% ipython --no-banner

In [1]: import numpy as np

In [2]: from numpy import linalg as LA

In [3]: np.set_printoptions(precision=3, suppress=True, linewidth=120, sign=" ")

In [4]: A = np.load("data.npy")

In [5]: A
Out[5]: 
array([[ 0.,  0.,  2.,  0.,  0.,  0.,  0.],
       [ 2.,  2.,  0.,  0.,  0.,  0.,  0.],
       [ 0.,  2.,  2.,  2.,  0.,  0.,  0.],
       [ 2.,  3.,  3.,  0.,  0.,  0.,  0.],
       [ 0.,  0.,  0.,  0.,  3., -1., -1.],
       [ 0.,  0.,  0.,  0.,  0., -1., -1.],
       [ 0.,  0.,  0.,  0.,  3.,  3., -3.]])

In [6]: x0 = np.array([3, -9, -5, 2, -3, 8, 2])

In [7]: y = A @ x0

In [8]: coef, lr = np.zeros(7), 1 / LA.norm(A, 2) ** 2

In [9]: for i in range(3):
   ...:     coef -= lr * A.T @ (A @ coef - y)
   ...:     if i % 1 == 0: print(i, round(LA.norm(A @ coef - y), 3))
   ...: 
0 18.81
1 14.977
2 11.981

In [10]: np.round(LA.cond(A), 3)
Out[10]: np.float64(21.349)

In [11]: M2 = A / LA.norm(A, axis=1, keepdims=True)

In [12]: cov = M2 @ M2.T

In [13]: (np.abs(cov) > 0.9).astype(int)
Out[13]: 
array([[ 1,  0,  0,  0,  0,  0,  0],
       [ 0,  1,  0,  0,  0,  0,  0],
       [ 0,  0,  1,  0,  0,  0,  0],
       [ 0,  0,  0,  1,  0,  0,  0],
       [ 0,  0,  0,  0,  1,  0,  0],
       [ 0,  0,  0,  0,  0,  1,  0],
       [ 0,  0,  0,  0,  0,  0,  1]])

In [14]: LA.norm(M2, axis=1)
Out[14]: array([ 1.,  1.,  1.,  1.,  1.,  1.,  1.])

In [15]: def softmax(z):
    ...:     e = np.exp(z - z.max(axis=-1, keepdims=True))
    ...:     return e / e.sum(axis=-1, keepdims=True)
    ...: 

In [16]: np.round(softmax(10 * A[0]), 3) + 0
Out[16]: array([ 0.,  0.,  1.,  0.,  0.,  0.,  0.])

In [17]: softmax(A).sum(axis=1)
Out[17]: array([ 1.,  1.,  1.,  1.,  1.,  1.,  1.])

In [18]: S = A @ A.T / np.sqrt(7)

In [19]: softmax(S)[0] @ A
Out[19]: array([ 0.938,  1.762,  2.073,  0.399,  0.264,  0.044, -0.22 ])

In [20]: np.round(LA.det(A), 3)
Out[20]: np.float64(-144.0)

In [21]: assert A == A.T
Traceback (most recent call last):
  Cell In[21], line 1
    assert A == A.T
ValueError: The truth value of an array with more than one element is ambiguous. Use a.any() or a.all()


In [22]: np.allclose(A, A.T)
Out[22]: False

In [23]: round(np.abs(LA.eigvals(A)).max(), 3)
Out[23]: np.float64(4.687)

In [24]: np.trace(A)
Out[24]: np.float64(3.0)

In [25]: LA.matrix_power(A, 3)
Out[25]: 
array([[16., 28., 20.,  8.,  0.,  0.,  0.],
       [ 8., 16., 16.,  8.,  0.,  0.,  0.],
       [36., 60., 48., 20.,  0.,  0.,  0.],
       [36., 62., 50., 20.,  0.,  0.,  0.],
       [ 0.,  0.,  0.,  0., 21.,  2., -4.],
       [ 0.,  0.,  0.,  0.,  3., 17., -7.],
       [ 0.,  0.,  0.,  0.,  9., 24.,  6.]])

In [26]: A @ A
Out[26]: 
array([[  0.,   4.,   4.,   4.,   0.,   0.,   0.],
       [  4.,   4.,   4.,   0.,   0.,   0.,   0.],
       [  8.,  14.,  10.,   4.,   0.,   0.,   0.],
       [  6.,  12.,  10.,   6.,   0.,   0.,   0.],
       [  0.,   0.,   0.,   0.,   6.,  -5.,   1.],
       [  0.,   0.,   0.,   0.,  -3.,  -2.,   4.],
       [  0.,   0.,   0.,   0.,   0., -15.,   3.]])

In [27]: arr = np.loadtxt("arr.csv", delimiter=",")

In [28]: arr
Out[28]: 
array([[-2.37 ,  1.062,  4.272],
       [-1.693, -4.699,  0.229],
       [ 4.064, -1.338,  2.587]])

In [29]: round(float(np.abs(LA.eigvals(arr)).max()), 3)
Out[29]: 5.0

In [30]: np.round(LA.det(arr), 3)
Out[30]: np.float64(125.0)

In [31]: arr.inv()
Traceback (most recent call last):
  Cell In[31], line 1
    arr.inv()
AttributeError: 'numpy.ndarray' object has no attribute 'inv'


In [32]: (arr - arr.T) / 2
Out[32]: 
array([[ 0.   ,  1.378,  0.104],
       [-1.378,  0.   ,  0.784],
       [-0.104, -0.784,  0.   ]])

In [33]: W1 = np.array([[0, 0, 2, 2, 0], [1, 1, 2, 1, 1], [1, 2, 2, 1, 0]])

In [34]: coef = np.array([2, 2, 2, 2, 2])

In [35]: hid = np.maximum(arr @ W1 + coef, 0)

In [36]: (hid > 0).astype(int)
Out[36]: 
array([[ 1,  1,  1,  1,  1],
       [ 0,  0,  0,  0,  0],
       [ 1,  1,  1,  1,  1]])

In [37]: (hid > 0).mean(axis=0)
Out[37]: array([ 0.667,  0.667,  0.667,  0.667,  0.667])

In [38]: hid
Out[38]: 
array([[  7.334,  11.607,   7.928,   2.593,   3.062],
       [  0.   ,   0.   ,   0.   ,   0.   ,   0.   ],
       [  3.249,   5.837,  12.626,  11.377,   0.662]])

In [39]: LA.matrix_rank(hid)
Out[39]: np.int64(2)

In [40]: W2 = np.array([[0, 1], [-2, 0], [0, 1], [-2, 1], [2, 0]])

In [41]: hid @ W2
Out[41]: 
array([[-22.276,  17.856],
       [  0.   ,   0.   ],
       [-33.103,  27.251]])

In [42]: (hid @ W2).round(6).argmax(axis=1)
Out[42]: array([ 1,  0,  1])

In [43]: mat = np.loadtxt("m.csv", delimiter=",")

In [44]: mat
Out[44]: 
array([[ 0.,  0.,  0.,  0.,  0.,  0.,  0.,  0.,  1.,  0.],
       [ 0.,  0.,  0.,  0.,  0.,  0.,  0.,  0.,  1.,  0.],
       [ 0.,  0.,  0.,  0.,  0.,  0.,  0.,  0.,  0.,  0.],
       [ 0.,  0.,  0.,  0.,  0.,  0.,  0.,  0.,  0.,  1.],
       [ 0.,  0.,  0.,  0.,  0.,  0.,  0.,  0.,  0.,  1.],
       [ 0.,  0.,  0.,  0.,  0.,  0.,  0.,  1.,  0.,  0.],
       [ 0.,  0.,  0.,  0.,  0.,  0.,  0.,  0.,  0.,  1.],
       [ 0.,  0.,  0.,  0.,  0.,  1.,  0.,  0.,  0.,  0.],
       [ 1.,  1.,  0.,  0.,  0.,  0.,  0.,  0.,  0.,  0.],
       [ 0.,  0.,  0.,  1.,  1.,  0.,  1.,  0.,  0.,  0.]])

In [45]: np.all(LA.eigvalsh(mat) > 0)
Out[45]: np.False_

In [46]: round(LA.eigvalsh(mat).min(), 3)
Out[46]: np.float64(-1.732)

In [47]: left, sigma, Vt = LA.svd(mat)

In [48]: np.argmax(sigma[:-1] / (sigma[1:] + 1e-6)) + 1
Out[48]: np.int64(6)

In [49]: M2 = left[:, :6] @ np.diag(sigma[:6]) @ Vt[:6]

In [50]: round(float(LA.norm(mat - M2) / LA.norm(mat)), 3)
Out[50]: 0.0

In [51]: round(float(np.abs(mat - M2).max()), 3)
Out[51]: 0.0

In [52]: mat.sum(axis=0)
Out[52]: array([ 1.,  1.,  0.,  1.,  1.,  1.,  1.,  1.,  2.,  3.])

In [53]: np.abs(mat).max()
Out[53]: np.float64(1.0)

In [54]: mat[:, 10]
Traceback (most recent call last):
  Cell In[54], line 1
    mat[:, 10]
IndexError: index 10 is out of bounds for axis 1 with size 10


In [55]: LA.matrix_rank(mat)
Out[55]: np.int64(6)

In [56]: np.round(LA.norm(mat), 3)
Out[56]: np.float64(3.464)

In [57]: sigma = 10 * 0.2 ** np.arange(4)

In [58]: rng = np.random.default_rng(3150)

In [59]: feats = rng.normal(size=(27, 4)) * rng.permutation(sigma)

In [60]: feats
Out[60]: 
array([[  2.782,  -0.105,   5.943,  -0.174],
       [ -1.997,   0.06 , -12.158,   0.194],
       [ -2.667,  -0.052,   0.952,   0.354],
       [  0.613,  -0.025,   7.837,  -0.089],
       [ -1.573,   0.009,   4.481,  -0.053],
       [ -1.862,  -0.017,   4.   ,   0.269],
       [ -0.606,   0.055,   9.887,  -0.009],
       [ -2.913,   0.011,   5.167,  -0.151],
       [ -4.196,   0.14 ,  12.028,  -0.121],
       [  3.327,  -0.065,  -8.271,  -0.543],
       [ -2.882,   0.016,  -1.418,  -0.229],
       [ -0.89 ,   0.073,  -5.916,   0.156],
       [  1.503,  -0.023, -13.516,  -0.603],
       [ -0.003,   0.063, -13.65 ,   0.09 ],
       [ -0.318,  -0.156,   8.693,   0.054],
       [  0.061,   0.054,   2.567,  -0.143],
       [  0.274,  -0.09 , -14.189,  -0.574],
       [ -0.61 ,   0.07 ,   0.871,   0.22 ],
       [  0.31 ,   0.133,  -4.481,   0.008],
       [ -4.357,   0.032,   6.251,  -0.206],
       [  0.279,  -0.062,  -2.185,  -0.374],
       [  5.071,  -0.003,   9.319,  -0.778],
       [  1.521,  -0.053,  -5.553,  -0.242],
       [ -4.151,  -0.103,  -6.494,  -0.457],
       [ -0.513,   0.139,  17.304,   0.06 ],
       [ -3.504,   0.106, -10.332,   0.312],
       [  2.588,  -0.074,   8.825,  -0.003]])

In [61]: hat = feats @ LA.solve(feats.T @ feats, feats.T)

In [62]: hat @ feats[:, 3]
Out[62]: 
array([-0.174,  0.194,  0.354, -0.089, -0.053,  0.269, -0.009, -0.151, -0.121, -0.543, -0.229,  0.156, -0.603,  0.09 ,
        0.054, -0.143, -0.574,  0.22 ,  0.008, -0.206, -0.374, -0.778, -0.242, -0.457,  0.06 ,  0.312, -0.003])

In [63]: LA.matrix_rank(np.eye(27) - hat)
Out[63]: np.int64(23)

In [64]: np.round(LA.eigvalsh(hat), 3) + 0
Out[64]: 
array([ 0.,  0.,  0.,  0.,  0.,  0.,  0.,  0.,  0.,  0.,  0.,  0.,  0.,  0.,  0.,  0.,  0.,  0.,  0.,  0.,  0.,  0.,
        0.,  1.,  1.,  1.,  1.])

In [65]: round(np.trace(hat), 3)
Out[65]: np.float64(4.0)

In [66]: M2 = np.array([[3, 2], [0, 0], [0, 3], [1, 0], [2, 3], [0, 1]])

In [67]: W2 = np.array([[2, 1, 2, 5, 1, 1, 3, 2, 4], [5, 3, 1, 4, 5, 0, 3, 5, 1]])

In [68]: F = M2 @ W2 + 0.3 * rng.normal(size=(6, 9))

In [69]: F
Out[69]: 
array([[16.004,  9.064,  7.988, 22.507, 13.028,  3.578, 14.858, 16.166, 14.132],
       [-0.236,  0.323, -0.545, -0.368,  0.998, -0.13 ,  0.442,  0.06 , -0.091],
       [15.008,  8.513,  2.816, 12.205, 14.639,  0.149,  8.72 , 15.033,  2.793],
       [ 2.08 ,  1.23 ,  1.568,  5.526,  0.86 ,  0.932,  2.932,  1.643,  4.21 ],
       [19.177, 11.171,  6.974, 22.239, 16.782,  2.401, 15.298, 19.167, 11.185],
       [ 4.824,  2.538,  1.235,  3.741,  4.655,  0.088,  2.843,  5.04 ,  1.551]])

In [70]: W1 = np.array([[6, 2, 1, 4, 7],
    ...:     [9, 4, 0, 0, 1],
    ...:     [9, 2, 8, 9, 9],
    ...:     [5, 4, 0, 8, 4],
    ...:     [1, 3, 4, 9, 6],
    ...:     [3, 8, 6, 5, 9],
    ...:     [1, 8, 1, 2, 3],
    ...:     [8, 3, 6, 2, 3],
    ...:     [2, 0, 8, 4, 6]])

In [71]: coef = np.array([-1, 3, 3, -3, -1])

In [72]: hid = np.maximum(F @ W1 + coef, 0)

In [73]: (hid > 0).mean(axis=0)
Out[73]: array([ 0.833,  1.   ,  1.   ,  0.833,  0.833])

In [74]: (hid > 0).astype(int)
Out[74]: 
array([[ 1,  1,  1,  1,  1],
       [ 0,  1,  1,  0,  0],
       [ 1,  1,  1,  1,  1],
       [ 1,  1,  1,  1,  1],
       [ 1,  1,  1,  1,  1],
       [ 1,  1,  1,  1,  1]])

In [75]: W2 = np.array([[7, -1, -7], [4, 1, 1], [-7, -9, 0], [0, -5, -3], [8, 8, -1]])

In [76]: (hid @ W2).round(6).argmax(axis=1)
Out[76]: array([ 0,  0,  0,  0,  0,  0])

In [77]: W1 @ W2
Out[77]: 
array([[ 99,  23, -59],
       [ 87,   3, -60],
       [ 87, -52, -97],
       [ 83,  -9, -59],
       [ 39, -31, -37],
       [ 83,  -2, -37],
       [ 56,  12,  -8],
       [ 50, -45, -62],
       [  6, -46, -32]])

In [78]: M2 = F / np.sqrt((F ** 2).mean(axis=1, keepdims=True))

In [79]: LA.matrix_rank(M2) == LA.matrix_rank(F)
Out[79]: np.True_

In [80]: M2[0]
Out[80]: array([ 1.14 ,  0.646,  0.569,  1.604,  0.928,  0.255,  1.059,  1.152,  1.007])

In [81]: theta = np.radians(30)

In [82]: r_ = np.eye(9)

In [83]: r_[3, 3] = r_[2, 2] = np.cos(theta)

In [84]: r_[3, 2], r_[2, 3] = -np.sin(theta), np.sin(theta)

In [85]: r_
Out[85]: 
array([[ 1.   ,  0.   ,  0.   ,  0.   ,  0.   ,  0.   ,  0.   ,  0.   ,  0.   ],
       [ 0.   ,  1.   ,  0.   ,  0.   ,  0.   ,  0.   ,  0.   ,  0.   ,  0.   ],
       [ 0.   ,  0.   ,  0.866,  0.5  ,  0.   ,  0.   ,  0.   ,  0.   ,  0.   ],
       [ 0.   ,  0.   , -0.5  ,  0.866,  0.   ,  0.   ,  0.   ,  0.   ,  0.   ],
       [ 0.   ,  0.   ,  0.   ,  0.   ,  1.   ,  0.   ,  0.   ,  0.   ,  0.   ],
       [ 0.   ,  0.   ,  0.   ,  0.   ,  0.   ,  1.   ,  0.   ,  0.   ,  0.   ],
       [ 0.   ,  0.   ,  0.   ,  0.   ,  0.   ,  0.   ,  1.   ,  0.   ,  0.   ],
       [ 0.   ,  0.   ,  0.   ,  0.   ,  0.   ,  0.   ,  0.   ,  1.   ,  0.   ],
       [ 0.   ,  0.   ,  0.   ,  0.   ,  0.   ,  0.   ,  0.   ,  0.   ,  1.   ]])

In [86]: M2 = F @ r_.T

In [87]: M2
Out[87]: 
array([[16.004,  9.064, 18.171, 15.498, 13.028,  3.578, 14.858, 16.166, 14.132],
       [-0.236,  0.323, -0.656, -0.047,  0.998, -0.13 ,  0.442,  0.06 , -0.091],
       [15.008,  8.513,  8.541,  9.162, 14.639,  0.149,  8.72 , 15.033,  2.793],
       [ 2.08 ,  1.23 ,  4.121,  4.001,  0.86 ,  0.932,  2.932,  1.643,  4.21 ],
       [19.177, 11.171, 17.159, 15.773, 16.782,  2.401, 15.298, 19.167, 11.185],
       [ 4.824,  2.538,  2.94 ,  2.622,  4.655,  0.088,  2.843,  5.04 ,  1.551]])

In [88]: np.allclose(F @ F.T, M2 @ M2.T)
Out[88]: True

In [89]: round(float(LA.det(r_)), 3), np.round(np.trace(r_), 3)
Out[89]: (1.0, np.float64(8.732))

In [90]: t3 = np.stack([M2, 5 * M2, M2[::-1]])

In [91]: (t3 @ M2.T).shape
Out[91]: (3, 6, 6)

In [92]: LA.norm(t3, axis=(1, 2))
Out[92]: array([  70.538,  352.688,   70.538])

In [93]: LA.matrix_rank(t3.reshape(3, -1))
Out[93]: np.int64(2)

In [94]: X = np.load("test8.npy")

In [95]: X
Out[95]: 
array([[ -2.655,  -7.516, -13.048,  -5.343,   3.312, -11.138,  -1.626],
       [  3.04 ,  -4.115,  -2.655,  -8.604, -12.72 ,  -6.311,  -9.545],
       [  0.719,  -9.533,  -7.721,   3.576,  11.413,  -9.543,   3.855],
       [ -6.957,  -5.976,   9.485, -14.222,   2.731,   3.698,   1.589],
       [ -6.109,   3.725,  -2.475,   3.954,   4.626, -16.533,   5.684],
       [ 11.212,   9.063,   0.036,   3.438,  -0.093, -13.342,  -1.518],
       [  4.821,   9.929,  -7.522,  13.821,  -2.32 ,  -4.805,  -1.442],
       [  1.561,  -7.401,  -1.175,  -5.68 ,  -1.338, -17.396,   2.175],
       [ 13.197,  -7.752,  -4.577,   3.121,  -5.849,  -6.239,  -7.869],
       [ -7.027, -14.661,   2.627,  -8.266,  -5.85 ,   4.813,  -1.747],
       [  0.99 ,  11.243,  -7.136,   7.65 ,   2.818, -12.309,  -1.932]])

In [96]: LA.norm(X, axis=1).argmax()
Out[96]: np.int64(10)

In [97]: np.round(LA.norm(X[6] - X[0]), 3)
Out[97]: np.float64(28.808)

In [98]: LA.norm(X, axis=1)
Out[98]: array([ 20.   ,  20.   ,  20.   ,  20.   ,  20.   ,  20.   ,  19.999,  20.   ,  20.   ,  20.   ,  20.   ])

In [99]: round(float(LA.norm(X[6], 1)), 3), round(float(LA.norm(X[6], np.inf)), 3)
Out[99]: (44.66, 13.821)

In [100]: round(LA.norm(X, 1), 3), round(float(LA.norm(X, np.inf)), 3)
Out[100]: (np.float64(106.127), 48.604)

In [101]: np.round(LA.norm(X, 2), 3)
Out[101]: np.float64(43.05)

In [102]: x0 = np.array([1, 3, 3, 3, 0, 0, 0])

In [103]: y = X @ x0

In [104]: coef, lr = np.zeros(7), 1 / LA.norm(X, 2) ** 2

In [105]: for i in range(5):
     ...:     coef -= lr * X.T @ (X @ coef - y)
     ...:     if i % 1 == 0: print(i, round(LA.norm(X @ coef - y), 3))
     ...: 
0 62.283
1 36.569
2 28.029
3 23.933
4 21.103

In [106]: round(LA.cond(X), 3)
Out[106]: np.float64(11.859)

In [107]: coef
Out[107]: array([ 1.078,  3.418,  1.285,  2.184, -0.01 ,  0.659,  0.386])
